In [1]: import numpy as np

In [2]: import numpy.linalg as la

In [3]: np.set_printoptions(suppress=True, linewidth=140)

In [4]: feats = np.loadtxt("mat.csv", delimiter=",")

In [5]: feats
Out[5]: 
array([[  2.,  -1.,   3.],
       [  4.,   0.,   1.],
       [  3.,  -1.,   1.],
       [  4.,  -4.,   4.],
       [  7.,  -6.,   4.],
       [  8.,  -5.,   7.],
       [  7.,  -8.,  10.],
       [  5.,  -9.,  12.],
       [  3., -11.,  10.],
       [  1.,  -9.,  10.],
       [ -2.,  -6.,   8.],
       [ -2.,  -6.,   9.],
       [  1.,  -4.,  12.],
       [  2.,  -2.,  11.],
       [  0.,   0.,  11.],
       [ -2.,   3.,  12.],
       [ -5.,   2.,  10.],
       [ -3.,   3.,   8.],
       [  0.,   1.,   9.],
       [  2.,   0.,   9.],
       [  0.,   0.,   6.],
       [ -2.,  -3.,   8.],
       [ -2.,  -4.,   9.],
       [  0.,  -6.,  12.],
       [  0.,  -4.,  14.],
       [  1.,  -3.,  13.],
       [  4.,   0.,  15.],
       [  3.,  -3.,  15.],
       [  2.,   0.,  14.],
       [  1.,  -3.,  12.],
       [  3.,  -6.,  10.],
       [  1.,  -3.,  10.],
       [  1.,  -4.,   7.],
       [  3.,  -2.,  10.]])

In [6]: dist = la.norm(feats[:, None] - feats[None], axis=-1)

In [7]: dist[:5, :5].round(2)
Out[7]: 
array([[0.  , 3.  , 2.24, 3.74, 7.14],
       [3.  , 0.  , 1.41, 5.  , 7.35],
       [2.24, 1.41, 0.  , 4.36, 7.07],
       [3.74, 5.  , 4.36, 0.  , 3.61],
       [7.14, 7.35, 7.07, 3.61, 0.  ]])

In [8]: np.flatnonzero(dist[6] < dist.mean() / 2)
Out[8]: array([6, 7])

In [9]: np.unravel_index(dist.round(6).argmax(), dist.shape)
Out[9]: (np.int64(4), np.int64(16))

In [10]: dist.mean(axis=1).argmax()
Out[10]: np.int64(1)
